In [1]: import numpy as np

In [2]: np.set_printoptions(precision=3, suppress=True, linewidth=100, sign=" ")

In [3]: X = np.load("out4.npy")

In [4]: X
Out[4]: 
array([[-1.926, -6.618, -7.245],
       [ 4.093,  8.844, -2.244],
       [ 5.452, -0.449, -8.371],
       [ 7.48 , -3.659,  5.538],
       [ 5.689,  4.38 , -6.961],
       [-1.846,  6.421, -7.44 ],
       [ 1.749, -3.876,  9.051],
       [-4.336,  2.853,  8.547],
       [ 0.035, -4.367, -8.996],
       [ 9.982,  0.112,  0.587],
       [ 5.228, -8.338, -1.773],
       [ 7.706,  4.007,  4.956],
       [ 8.742, -1.913,  4.464],
       [-4.286,  5.806,  6.923],
       [-9.641,  2.18 , -1.515],
       [ 0.334, -8.436, -5.359],
       [ 3.421,  2.765,  8.98 ],
       [ 8.303,  4.813,  2.811],
       [ 2.971,  4.525, -8.408],
       [ 1.855, -0.875, -9.787],
       [ 1.521,  7.88 , -5.965],
       [-7.544, -4.6  , -4.684],
       [-9.768,  1.952,  0.877],
       [-6.718, -4.061,  6.194],
       [-7.441,  4.253,  5.152],
       [-5.386, -7.841,  3.084],
       [ 7.996, -0.58 ,  5.977],
       [ 4.803,  3.021,  8.234],
       [ 1.632, -9.447,  2.843],
       [ 7.517,  0.508,  6.575]])

In [5]: Xs = (X - X.mean(axis=0)) / X.std(axis=0)

In [6]: Xs.std(axis=0)
Out[6]: array([ 1.,  1.,  1.])

In [7]: coef = np.linalg.lstsq(np.delete(Xs, 2, axis=1), Xs[:, 2])[0]

In [8]: coef
Out[8]: array([ 0.061,  0.023])

In [9]: np.round(1 - np.var(Xs[:, 2] - np.delete(Xs, 2, axis=1) @ coef), 3)
Out[9]: np.float64(0.005)

In [10]: np.abs(coef).argmax()
Out[10]: np.int64(0)
